In [1]: import numpy as np

In [2]: np.set_printoptions(suppress=True, linewidth=160)

In [3]: rnd = lambda a: np.round(a, 1) + 0

In [4]: M = np.load("layer6.npy")

In [5]: M
Out[5]: 
array([[ 16.,  21., -12.,  -8.],
       [ -8.,  -9.,   6.,   4.],
       [  8.,  12.,  -6.,  -4.],
       [ -8.,  -9.,   6.,   4.]])

In [6]: # row 3 repeats row 1

In [7]: out = M[0, 0] * M[1:] - np.outer(M[1:, 0], M[0])

In [8]: out
Out[8]: 
array([[ 0., 24.,  0.,  0.],
       [ 0., 24.,  0.,  0.],
       [ 0., 24.,  0.,  0.]])

In [9]: np.linalg.matrix_rank(out), np.linalg.matrix_rank(M)
Out[9]: (np.int64(1), np.int64(2))

In [10]: r = np.linalg.matrix_rank(M)

In [11]: r
Out[11]: np.int64(2)

In [12]: ns = np.linalg.svd(M)[2][r:].T

In [13]: [int(np.linalg.matrix_rank(M[:, :j + 1])) for j in range(4)]
Out[13]: [1, 2, 2, 2]

In [14]: [int(np.linalg.matrix_rank(np.delete(M, i, axis=0))) for i in range(4)]
Out[14]: [2, 2, 2, 2]

In [15]: print(rnd(ns @ ns.T))
[[ 0.4  0.   0.4  0.3]
 [ 0.   0.   0.   0. ]
 [ 0.4  0.   0.7 -0.2]
 [ 0.3  0.  -0.2  0.9]]

In [16]: X = np.loadtxt("dump.csv", delimiter=",")

In [17]: X
Out[17]: 
array([[2., 0., 0., 0., 0., 0., 0., 0., 0., 0., 0., 0.],
       [0., 1., 0., 0., 0., 0., 0., 0., 0., 0., 0., 0.],
       [0., 2., 2., 0., 0., 0., 0., 0., 0., 0., 0., 0.],
       [1., 1., 1., 0., 0., 0., 0., 0., 0., 0., 0., 0.],
       [1., 2., 2., 0., 2., 0., 0., 0., 0., 0., 0., 0.],
       [2., 2., 0., 2., 0., 2., 0., 0., 0., 0., 0., 0.],
       [2., 1., 2., 0., 2., 0., 1., 0., 0., 0., 0., 0.],
       [1., 2., 2., 0., 0., 2., 2., 0., 0., 0., 0., 0.],
       [2., 2., 1., 2., 2., 0., 2., 1., 1., 0., 0., 0.],
       [2., 0., 2., 1., 0., 0., 1., 2., 1., 2., 0., 0.],
       [0., 1., 1., 0., 2., 2., 1., 0., 0., 2., 0., 0.],
       [1., 0., 1., 0., 0., 0., 1., 1., 2., 2., 0., 0.]])

In [18]: # triangular, det is the product of the diagonal

In [19]: out = X[0, 0] * X[1:] - np.outer(X[1:, 0], X[0])

In [20]: out
Out[20]: 
array([[0., 2., 0., 0., 0., 0., 0., 0., 0., 0., 0., 0.],
       [0., 4., 4., 0., 0., 0., 0., 0., 0., 0., 0., 0.],
       [0., 2., 2., 0., 0., 0., 0., 0., 0., 0., 0., 0.],
       [0., 4., 4., 0., 4., 0., 0., 0., 0., 0., 0., 0.],
       [0., 4., 0., 4., 0., 4., 0., 0., 0., 0., 0., 0.],
       [0., 2., 4., 0., 4., 0., 2., 0., 0., 0., 0., 0.],
       [0., 4., 4., 0., 0., 4., 4., 0., 0., 0., 0., 0.],
       [0., 4., 2., 4., 4., 0., 4., 2., 2., 0., 0., 0.],
       [0., 0., 4., 2., 0., 0., 2., 4., 2., 4., 0., 0.],
       [0., 2., 2., 0., 4., 4., 2., 0., 0., 4., 0., 0.],
       [0., 0., 2., 0., 0., 0., 2., 2., 4., 4., 0., 0.]])

In [21]: X[:, 0] / X[0, 0]
Out[21]: array([1. , 0. , 0. , 0.5, 0.5, 1. , 1. , 0.5, 1. , 1. , 0. , 0.5])

In [22]: np.flatnonzero(~out.round(6).any(axis=1))
Out[22]: array([], dtype=int64)

In [23]: u, r1 = X[8], X[7]

In [24]: u @ u
Out[24]: np.float64(23.0)

In [25]: print(u @ r1)
12.0

In [26]: pr = (u @ r1) / (u @ u) * u

In [27]: print(np.outer(u, r1))
[[2. 4. 4. 0. 0. 4. 4. 0. 0. 0. 0. 0.]
 [2. 4. 4. 0. 0. 4. 4. 0. 0. 0. 0. 0.]
 [1. 2. 2. 0. 0. 2. 2. 0. 0. 0. 0. 0.]
 [2. 4. 4. 0. 0. 4. 4. 0. 0. 0. 0. 0.]
 [2. 4. 4. 0. 0. 4. 4. 0. 0. 0. 0. 0.]
 [0. 0. 0. 0. 0. 0. 0. 0. 0. 0. 0. 0.]
 [2. 4. 4. 0. 0. 4. 4. 0. 0. 0. 0. 0.]
 [1. 2. 2. 0. 0. 2. 2. 0. 0. 0. 0. 0.]
 [1. 2. 2. 0. 0. 2. 2. 0. 0. 0. 0. 0.]
 [0. 0. 0. 0. 0. 0. 0. 0. 0. 0. 0. 0.]
 [0. 0. 0. 0. 0. 0. 0. 0. 0. 0. 0. 0.]
 [0. 0. 0. 0. 0. 0. 0. 0. 0. 0. 0. 0.]]

In [28]: rnd(r1 - pr)
Out[28]: array([ 0. ,  1. ,  1.5, -1. , -1. ,  2. ,  1. , -0.5, -0.5,  0. ,  0. ,  0. ])

In [29]: (r1 - pr) @ u
Out[29]: np.float64(0.0)

In [30]: np.linalg.matrix_rank(np.outer(u, r1))
Out[30]: np.int64(1)

In [31]: A = np.loadtxt("arr.csv", delimiter=",")

In [32]: print(A)
[[-1.  0.  0.  0.  0.  0.  0.  0.  0.]
 [ 0.  3.  0.  0.  0.  0.  0.  0.  0.]
 [ 0.  0. -4.  0.  0.  0.  0.  0.  0.]
 [ 0.  0.  0.  2.  0.  0.  0.  0.  0.]
 [ 0.  0.  0.  0.  3.  0.  0.  0.  0.]
 [ 0.  0.  0.  0.  0. -5.  0.  0.  0.]
 [ 0.  0.  0.  0.  0.  0.  3.  0.  0.]
 [ 0.  0.  0.  0.  0.  0.  0. -3.  0.]
 [ 0.  0.  0.  0.  0.  0.  0.  0. -2.]]

In [33]: # equal to its transpose

In [34]: print([round(float(np.linalg.det(A[:i, :i])), 2) + 0 for i in range(1, 10)])
[-1.0, -3.0, 12.0, 24.0, 72.0, -360.0, -1080.0, 3240.0, -6480.0]

In [35]: np.all(np.linalg.eigvalsh(A) > 0)
Out[35]: np.False_

In [36]: arr = np.load("m.npy")

In [37]: arr
Out[37]: 
array([[ 1, -2, -2,  0,  1, -3, -2,  1],
       [ 1,  1, -2, -2,  0,  1, -3, -2],
       [-2,  1,  1, -2, -2,  0,  1, -3],
       [-3, -2,  1,  1, -2, -2,  0,  1],
       [ 1, -3, -2,  1,  1, -2, -2,  0],
       [ 0,  1, -3, -2,  1,  1, -2, -2],
       [-2,  0,  1, -3, -2,  1,  1, -2],
       [-2, -2,  0,  1, -3, -2,  1,  1]])

In [38]: arr.reshape(-1, 2)
Out[38]: 
array([[ 1, -2],
       [-2,  0],
       [ 1, -3],
       [-2,  1],
       [ 1,  1],
       [-2, -2],
       [ 0,  1],
       [-3, -2],
       [-2,  1],
       [ 1, -2],
       [-2,  0],
       [ 1, -3],
       [-3, -2],
       [ 1,  1],
       [-2, -2],
       [ 0,  1],
       [ 1, -3],
       [-2,  1],
       [ 1, -2],
       [-2,  0],
       [ 0,  1],
       [-3, -2],
       [ 1,  1],
       [-2, -2],
       [-2,  0],
       [ 1, -3],
       [-2,  1],
       [ 1, -2],
       [-2, -2],
       [ 0,  1],
       [-3, -2],
       [ 1,  1]])

In [39]: t3 = arr.reshape(8, 2, -1)

In [40]: np.swapaxes(t3, 1, 2)[5]
Out[40]: 
array([[ 0,  1],
       [ 1,  1],
       [-3, -2],
       [-2, -2]])

In [41]: t3.sum(axis=1)
Out[41]: 
array([[ 2, -5, -4,  1],
       [ 1,  2, -5, -4],
       [-4,  1,  2, -5],
       [-5, -4,  1,  2],
       [ 2, -5, -4,  1],
       [ 1,  2, -5, -4],
       [-4,  1,  2, -5],
       [-5, -4,  1,  2]])

In [42]: out = arr[0, 0] * arr[1:] - np.outer(arr[1:, 0], arr[0])

In [43]: out
Out[43]: 
array([[  0,   3,   0,  -2,  -1,   4,  -1,  -3],
       [  0,  -3,  -3,  -2,   0,  -6,  -3,  -1],
       [  0,  -8,  -5,   1,   1, -11,  -6,   4],
       [  0,  -1,   0,   1,   0,   1,   0,  -1],
       [  0,   1,  -3,  -2,   1,   1,  -2,  -2],
       [  0,  -4,  -3,  -3,   0,  -5,  -3,   0],
       [  0,  -6,  -4,   1,  -1,  -8,  -3,   3]])

In [44]: arr[:, 0] / arr[0, 0]
Out[44]: array([ 1.,  1., -2., -3.,  1.,  0., -2., -2.])

In [45]: np.linalg.matrix_power(arr, 4)
Out[45]: 
array([[-1130,   160,  1460,   160, -1134,   160,  1460,   160],
       [  160, -1130,   160,  1460,   160, -1134,   160,  1460],
       [ 1460,   160, -1130,   160,  1460,   160, -1134,   160],
       [  160,  1460,   160, -1130,   160,  1460,   160, -1134],
       [-1134,   160,  1460,   160, -1130,   160,  1460,   160],
       [  160, -1134,   160,  1460,   160, -1130,   160,  1460],
       [ 1460,   160, -1134,   160,  1460,   160, -1130,   160],
       [  160,  1460,   160, -1134,   160,  1460,   160, -1130]])

In [46]: np.allclose(arr @ arr.T, arr.T @ arr)
Out[46]: True

In [47]: rnd(np.sort(np.abs(np.linalg.eigvals(arr))))
Out[47]: array([1.4, 1.4, 1.4, 1.4, 2. , 6. , 8.5, 8.5])

In [48]: (arr - arr.T) / 2
Out[48]: 
array([[ 0. , -1.5,  0. ,  1.5,  0. , -1.5,  0. ,  1.5],
       [ 1.5,  0. , -1.5,  0. ,  1.5,  0. , -1.5,  0. ],
       [ 0. ,  1.5,  0. , -1.5,  0. ,  1.5,  0. , -1.5],
       [-1.5,  0. ,  1.5,  0. , -1.5,  0. ,  1.5,  0. ],
       [ 0. , -1.5,  0. ,  1.5,  0. , -1.5,  0. ,  1.5],
       [ 1.5,  0. , -1.5,  0. ,  1.5,  0. , -1.5,  0. ],
       [ 0. ,  1.5,  0. , -1.5,  0. ,  1.5,  0. , -1.5],
       [-1.5,  0. ,  1.5,  0. , -1.5,  0. ,  1.5,  0. ]])

In [49]: (arr + arr.T) / 2
Out[49]: 
array([[ 1. , -0.5, -2. , -1.5,  1. , -1.5, -2. , -0.5],
       [-0.5,  1. , -0.5, -2. , -1.5,  1. , -1.5, -2. ],
       [-2. , -0.5,  1. , -0.5, -2. , -1.5,  1. , -1.5],
       [-1.5, -2. , -0.5,  1. , -0.5, -2. , -1.5,  1. ],
       [ 1. , -1.5, -2. , -0.5,  1. , -0.5, -2. , -1.5],
       [-1.5,  1. , -1.5, -2. , -0.5,  1. , -0.5, -2. ],
       [-2. , -1.5,  1. , -1.5, -2. , -0.5,  1. , -0.5],
       [-0.5, -2. , -1.5,  1. , -1.5, -2. , -0.5,  1. ]])

In [50]: np.count_nonzero(arr)
Out[50]: np.int64(56)

In [51]: np.abs(arr).max()
Out[51]: np.int64(3)

In [52]: rnd(np.linalg.norm(arr))
Out[52]: np.float64(13.9)

In [53]: np.linalg.matrix_rank(arr)
Out[53]: np.int64(8)

In [54]: arr.sum(axis=1)
Out[54]: array([-6, -6, -6, -6, -6, -6, -6, -6])

In [55]: arr - arr[0]
Out[55]: 
array([[ 0,  0,  0,  0,  0,  0,  0,  0],
       [ 0,  3,  0, -2, -1,  4, -1, -3],
       [-3,  3,  3, -2, -3,  3,  3, -4],
       [-4,  0,  3,  1, -3,  1,  2,  0],
       [ 0, -1,  0,  1,  0,  1,  0, -1],
       [-1,  3, -1, -2,  0,  4,  0, -3],
       [-3,  2,  3, -3, -3,  4,  3, -3],
       [-3,  0,  2,  1, -4,  1,  3,  0]])

In [56]: np.unravel_index(np.abs(arr).argmax(), arr.shape)
Out[56]: (np.int64(0), np.int64(5))

In [57]: arr.shape
Out[57]: (8, 8)

In [58]: rnd(np.linalg.svd(arr, compute_uv=False))
Out[58]: array([8.5, 8.5, 6. , 2. , 1.4, 1.4, 1.4, 1.4])

In [59]: E = np.loadtxt("mat.csv", delimiter=",")

In [60]: E
Out[60]: 
array([[2., 1., 1., 1., 1., 2.],
       [0., 2., 0., 0., 0., 0.],
       [2., 0., 3., 1., 3., 1.],
       [0., 2., 1., 3., 1., 3.],
       [3., 0., 1., 1., 2., 1.],
       [2., 3., 3., 1., 2., 0.],
       [2., 0., 2., 0., 3., 3.],
       [0., 0., 2., 3., 3., 2.],
       [0., 2., 0., 0., 0., 0.],
       [1., 3., 0., 0., 0., 1.],
       [3., 3., 2., 3., 2., 2.],
       [1., 0., 3., 1., 0., 2.]])

In [61]: Z = E[[5, 6]].astype(float)

In [62]: for _ in range(4):
    ...:     labels = np.linalg.norm(E[:, None] - Z, axis=-1).argmin(axis=1)
    ...:     Z = np.array([E[labels == j].mean(axis=0) for j in range(2)])
    ...: 

In [63]: labels
Out[63]: array([1, 0, 1, 1, 1, 0, 1, 1, 0, 0, 1, 1])

In [64]: print(np.bincount(labels))
[4 8]

In [65]: rnd(Z[1] - Z[0])
Out[65]: array([ 0.9, -1.8,  1.1,  1.4,  1.4,  1.8])

In [66]: np.abs(Z[1] - Z[0]).argmax()
Out[66]: np.int64(1)
